% ipython --no-banner

In [1]: import numpy as np

In [2]: from numpy import linalg as LA

In [3]: np.set_printoptions(suppress=True, linewidth=100)

In [4]: mat = np.load("test15.npy")

In [5]: mat
Out[5]: 
array([[38, 24, 22, 32, 22, 25, 33, 28],
       [24, 30, 18, 25, 18, 19, 22, 21],
       [22, 18, 30, 29, 14, 11, 22, 19],
       [32, 25, 29, 49, 31, 23, 32, 29],
       [22, 18, 14, 31, 40, 18, 37, 31],
       [25, 19, 11, 23, 18, 29, 25, 18],
       [33, 22, 22, 32, 37, 25, 63, 34],
       [28, 21, 19, 29, 31, 18, 34, 43]])

In [6]: L = LA.cholesky(mat)

In [7]: LA.eigvalsh(mat).min() > 0
Out[7]: np.True_

In [8]: vals, evecs = LA.eigvalsh(mat)
Traceback (most recent call last):
  Cell In[8], line 1
    vals, evecs = LA.eigvalsh(mat)
ValueError: too many values to unpack (expected 2)


In [9]: vals, evecs = LA.eigh(mat)

In [10]: vals.round(2)
Out[10]: array([  3.12,   4.86,  10.18,  14.7 ,  17.99,  21.47,  32.43, 217.25])

In [11]: np.round(LA.eigvalsh(mat @ mat), 2)
Out[11]: array([    9.72,    23.6 ,   103.6 ,   216.12,   323.76,   461.08,  1051.46, 47198.67])

In [12]: np.round(evecs @ np.diag(vals) @ evecs.T, 2)
Out[12]: 
array([[38., 24., 22., 32., 22., 25., 33., 28.],
       [24., 30., 18., 25., 18., 19., 22., 21.],
       [22., 18., 30., 29., 14., 11., 22., 19.],
       [32., 25., 29., 49., 31., 23., 32., 29.],
       [22., 18., 14., 31., 40., 18., 37., 31.],
       [25., 19., 11., 23., 18., 29., 25., 18.],
       [33., 22., 22., 32., 37., 25., 63., 34.],
       [28., 21., 19., 29., 31., 18., 34., 43.]])

In [13]: np.round(np.abs(evecs[:, -1]), 2)
Out[13]: array([0.37, 0.28, 0.27, 0.41, 0.35, 0.27, 0.45, 0.37])

In [14]: np.round(LA.eigvalsh(mat + -2 * np.eye(8)), 2)
Out[14]: array([  1.12,   2.86,   8.18,  12.7 ,  15.99,  19.47,  30.43, 215.25])

In [15]: vals.sum(), np.trace(mat)
Out[15]: (np.float64(322.0), np.int64(322))

In [16]: np.round(evecs.T @ evecs, 2) + 0
Out[16]: 
array([[1., 0., 0., 0., 0., 0., 0., 0.],
       [0., 1., 0., 0., 0., 0., 0., 0.],
       [0., 0., 1., 0., 0., 0., 0., 0.],
       [0., 0., 0., 1., 0., 0., 0., 0.],
       [0., 0., 0., 0., 1., 0., 0., 0.],
       [0., 0., 0., 0., 0., 1., 0., 0.],
       [0., 0., 0., 0., 0., 0., 1., 0.],
       [0., 0., 0., 0., 0., 0., 0., 1.]])

In [17]: O, evecs = LA.qr(mat[:, :7])[0], LA.qr(mat[:, 7:])[0]

In [18]: s = LA.svd(O.T @ evecs, compute_uv=False)

In [19]: (s > 0.9).sum()
Out[19]: np.int64(1)

In [20]: round(LA.norm(O @ O.T - evecs @ evecs.T, 2), 2)
Out[20]: np.float64(1.0)

In [21]: vals, evecs = LA.eigh(mat)

In [22]: x = np.array([2, 1, 5, 0, 3, 1, 2, 2])

In [23]: x @ mat @ x
Out[23]: np.int64(6349)

In [24]: np.round(LA.eigvalsh(mat[1:, 1:]), 2)
Out[24]: array([  3.28,   8.58,  14.07,  17.99,  19.53,  31.21, 189.34])

In [25]: M = np.load("arr.npy")

In [26]: M
Out[26]: 
array([[ 0,  6, 12,  9,  6, 18, 15, 15],
       [ 0,  6, 12,  9,  6, 18, 15, 15],
       [ 0,  2,  4,  4,  2,  6,  4,  4],
       [ 0,  1,  2,  2,  1,  3,  2,  2],
       [ 0,  3,  6,  4,  3,  9,  8,  8],
       [ 0,  3,  6,  4,  3,  9,  8,  8],
       [ 0,  1,  2,  2,  1,  3,  2,  2],
       [ 0,  4,  8,  6,  4, 12, 10, 10]])

In [27]: Uu, s, VT = LA.svd(M)

In [28]: np.argmax(s[:-1] / (s[1:] + 1e-6)) + 1
Out[28]: np.int64(2)

In [29]: Y = Uu[:, :2] @ np.diag(s[:2]) @ VT[:2]

In [30]: Y.round(2)
Out[30]: 
array([[ 0.,  6., 12.,  9.,  6., 18., 15., 15.],
       [ 0.,  6., 12.,  9.,  6., 18., 15., 15.],
       [ 0.,  2.,  4.,  4.,  2.,  6.,  4.,  4.],
       [ 0.,  1.,  2.,  2.,  1.,  3.,  2.,  2.],
       [ 0.,  3.,  6.,  4.,  3.,  9.,  8.,  8.],
       [ 0.,  3.,  6.,  4.,  3.,  9.,  8.,  8.],
       [ 0.,  1.,  2.,  2.,  1.,  3.,  2.,  2.],
       [ 0.,  4.,  8.,  6.,  4., 12., 10., 10.]])

In [31]: np.round(LA.norm(M - Y) / LA.norm(M), 2)
Out[31]: np.float64(0.0)

In [32]: LA.matrix_rank(M, rtol=0.05)
Out[32]: np.int64(1)

In [33]: x = np.array([-1, -2, 2, 0, 1, 0, 1, -2])

In [34]: LA.norm(M @ x) <= LA.norm(M, 2) * LA.norm(x) + 1e-9
Out[34]: np.True_

In [35]: np.einsum("ij,j->i", M, x)
Out[35]: array([3, 3, 2, 1, 1, 1, 1, 2])

In [36]: (M * x).sum(axis=1)
Out[36]: array([3, 3, 2, 1, 1, 1, 1, 2])

In [37]: (M @ x).argmax()
Out[37]: np.int64(0)

In [38]: M @ np.eye(8)[3]
Out[38]: array([9., 9., 4., 2., 4., 4., 2., 6.])

In [39]: M @ x
Out[39]: array([3, 3, 2, 1, 1, 1, 1, 2])

In [40]: Y = np.array([[-1, -3, 3],
    ...:     [1, 0, -3],
    ...:     [3, 3, -2],
    ...:     [2, 3, -1],
    ...:     [3, -1, -3],
    ...:     [3, -2, 0],
    ...:     [1, -2, -3],
    ...:     [-2, 2, 3],
    ...:     [3, 0, 0]])

In [41]: C = np.array([[3, -3, -2, -3, -3, 3, -1, -3, 3, -2, 2],
    ...:     [-1, 2, 0, -3, -1, -2, 0, 2, -2, -1, -1],
    ...:     [2, 0, -1, 2, 0, -2, -2, 1, -3, 3, -2]])

In [42]: K = Y @ C

In [43]: K
Out[43]: 
array([[  6,  -3,  -1,  18,   6,  -3,  -5,   0,  -6,  14,  -5],
       [ -3,  -3,   1,  -9,  -3,   9,   5,  -6,  12, -11,   8],
       [  2,  -3,  -4, -22, -12,   7,   1,  -5,   9, -15,   7],
       [  1,   0,  -3, -17,  -9,   2,   0,  -1,   3, -10,   3],
       [  4, -11,  -3, -12,  -8,  17,   3, -14,  20, -14,  13],
       [ 11, -13,  -6,  -3,  -7,  13,  -3, -13,  13,  -4,   8],
       [ -1,  -7,   1,  -3,  -1,  13,   5, -10,  16,  -9,  10],
       [ -2,  10,   1,   6,   4, -16,  -4,  13, -19,  11, -12],
       [  9,  -9,  -6,  -9,  -9,   9,  -3,  -9,   9,  -6,   6]])

In [44]: Uu, s, VT = LA.svd(K)

In [45]: s.round(2) + 0
Out[45]: array([81.16, 33.35, 21.45,  0.  ,  0.  ,  0.  ,  0.  ,  0.  ,  0.  ])

In [46]: np.argmax(s[:-1] / (s[1:] + 1e-6)) + 1
Out[46]: np.int64(3)

In [47]: Y = Uu[:, :3] @ np.diag(s[:3]) @ VT[:3]

In [48]: LA.matrix_rank(Y)
Out[48]: np.int64(3)

In [49]: LA.matrix_rank(K, rtol=0.05)
Out[49]: np.int64(3)

In [50]: round(float(LA.norm(K - Y) / LA.norm(K)), 2)
Out[50]: 0.0

In [51]: Y.round(2) + 0
Out[51]: 
array([[  6.,  -3.,  -1.,  18.,   6.,  -3.,  -5.,   0.,  -6.,  14.,  -5.],
       [ -3.,  -3.,   1.,  -9.,  -3.,   9.,   5.,  -6.,  12., -11.,   8.],
       [  2.,  -3.,  -4., -22., -12.,   7.,   1.,  -5.,   9., -15.,   7.],
       [  1.,   0.,  -3., -17.,  -9.,   2.,   0.,  -1.,   3., -10.,   3.],
       [  4., -11.,  -3., -12.,  -8.,  17.,   3., -14.,  20., -14.,  13.],
       [ 11., -13.,  -6.,  -3.,  -7.,  13.,  -3., -13.,  13.,  -4.,   8.],
       [ -1.,  -7.,   1.,  -3.,  -1.,  13.,   5., -10.,  16.,  -9.,  10.],
       [ -2.,  10.,   1.,   6.,   4., -16.,  -4.,  13., -19.,  11., -12.],
       [  9.,  -9.,  -6.,  -9.,  -9.,   9.,  -3.,  -9.,   9.,  -6.,   6.]])

In [52]: np.round(LA.norm(K - Y, 2), 2), round(s[3], 2)
Out[52]: (np.float64(0.0), np.float64(0.0))

In [53]: ang = np.radians(30)

In [54]: r_ = np.eye(11)

In [55]: r_[10, 10] = r_[7, 7] = np.cos(ang)

In [56]: r_[10, 7], r_[7, 10] = -np.sin(ang), np.sin(ang)

In [57]: r_.round(2)
Out[57]: 
array([[ 1.  ,  0.  ,  0.  ,  0.  ,  0.  ,  0.  ,  0.  ,  0.  ,  0.  ,  0.  ,  0.  ],
       [ 0.  ,  1.  ,  0.  ,  0.  ,  0.  ,  0.  ,  0.  ,  0.  ,  0.  ,  0.  ,  0.  ],
       [ 0.  ,  0.  ,  1.  ,  0.  ,  0.  ,  0.  ,  0.  ,  0.  ,  0.  ,  0.  ,  0.  ],
       [ 0.  ,  0.  ,  0.  ,  1.  ,  0.  ,  0.  ,  0.  ,  0.  ,  0.  ,  0.  ,  0.  ],
       [ 0.  ,  0.  ,  0.  ,  0.  ,  1.  ,  0.  ,  0.  ,  0.  ,  0.  ,  0.  ,  0.  ],
       [ 0.  ,  0.  ,  0.  ,  0.  ,  0.  ,  1.  ,  0.  ,  0.  ,  0.  ,  0.  ,  0.  ],
       [ 0.  ,  0.  ,  0.  ,  0.  ,  0.  ,  0.  ,  1.  ,  0.  ,  0.  ,  0.  ,  0.  ],
       [ 0.  ,  0.  ,  0.  ,  0.  ,  0.  ,  0.  ,  0.  ,  0.87,  0.  ,  0.  ,  0.5 ],
       [ 0.  ,  0.  ,  0.  ,  0.  ,  0.  ,  0.  ,  0.  ,  0.  ,  1.  ,  0.  ,  0.  ],
       [ 0.  ,  0.  ,  0.  ,  0.  ,  0.  ,  0.  ,  0.  ,  0.  ,  0.  ,  1.  ,  0.  ],
       [ 0.  ,  0.  ,  0.  ,  0.  ,  0.  ,  0.  ,  0.  , -0.5 ,  0.  ,  0.  ,  0.87]])

In [58]: Y = K @ r_.T

In [59]: np.round(np.abs(Y - K).max(axis=0), 2)
Out[59]: array([0.  , 0.  , 0.  , 0.  , 0.  , 0.  , 0.  , 8.38, 0.  , 0.  , 5.43])

In [60]: np.allclose(LA.norm(K, axis=1), LA.norm(Y, axis=1))
Out[60]: True

In [61]: np.allclose(K @ K.T, Y @ Y.T)
Out[61]: True

In [62]: rng = np.random.default_rng(9570)

In [63]: idx = rng.permutation(11)

In [64]: Y = r_[:, idx] * rng.choice([-1, 1], 11)

In [65]: Y.round(2)
Out[65]: 
array([[ 0.  , -0.  ,  0.  ,  0.  ,  0.  , -0.  , -0.  , -0.  , -0.  ,  0.  , -1.  ],
       [ 0.  , -0.  ,  0.  ,  0.  ,  0.  , -0.  , -0.  , -0.  , -0.  ,  1.  , -0.  ],
       [ 0.  , -0.  ,  0.  ,  0.  ,  0.  , -0.  , -0.  , -1.  , -0.  ,  0.  , -0.  ],
       [ 0.  , -0.  ,  0.  ,  0.  ,  0.  , -1.  , -0.  , -0.  , -0.  ,  0.  , -0.  ],
       [ 0.  , -0.  ,  0.  ,  1.  ,  0.  , -0.  , -0.  , -0.  , -0.  ,  0.  , -0.  ],
       [ 0.  , -1.  ,  0.  ,  0.  ,  0.  , -0.  , -0.  , -0.  , -0.  ,  0.  , -0.  ],
       [ 0.  , -0.  ,  1.  ,  0.  ,  0.  , -0.  , -0.  , -0.  , -0.  ,  0.  , -0.  ],
       [ 0.5 , -0.  ,  0.  ,  0.  ,  0.  , -0.  , -0.  , -0.  , -0.87,  0.  , -0.  ],
       [ 0.  , -0.  ,  0.  ,  0.  ,  1.  , -0.  , -0.  , -0.  , -0.  ,  0.  , -0.  ],
       [ 0.  , -0.  ,  0.  ,  0.  ,  0.  , -0.  , -1.  , -0.  , -0.  ,  0.  , -0.  ],
       [ 0.87, -0.  ,  0.  ,  0.  ,  0.  , -0.  , -0.  , -0.  ,  0.5 ,  0.  , -0.  ]])

In [66]: Uu, _, VT = LA.svd(r_.T @ Y)

In [67]: np.round(Uu @ VT, 2) + 0
Out[67]: 
array([[ 0.,  0.,  0.,  0.,  0.,  0.,  0.,  0.,  0.,  0., -1.],
       [ 0.,  0.,  0.,  0.,  0.,  0.,  0.,  0.,  0.,  1.,  0.],
       [ 0.,  0.,  0.,  0.,  0.,  0.,  0., -1.,  0.,  0.,  0.],
       [ 0.,  0.,  0.,  0.,  0., -1.,  0.,  0.,  0.,  0.,  0.],
       [ 0.,  0.,  0.,  1.,  0.,  0.,  0.,  0.,  0.,  0.,  0.],
       [ 0., -1.,  0.,  0.,  0.,  0.,  0.,  0.,  0.,  0.,  0.],
       [ 0.,  0.,  1.,  0.,  0.,  0.,  0.,  0.,  0.,  0.,  0.],
       [ 0.,  0.,  0.,  0.,  0.,  0.,  0.,  0., -1.,  0.,  0.],
       [ 0.,  0.,  0.,  0.,  1.,  0.,  0.,  0.,  0.,  0.,  0.],
       [ 0.,  0.,  0.,  0.,  0.,  0., -1.,  0.,  0.,  0.,  0.],
       [ 1.,  0.,  0.,  0.,  0.,  0.,  0.,  0.,  0.,  0.,  0.]])
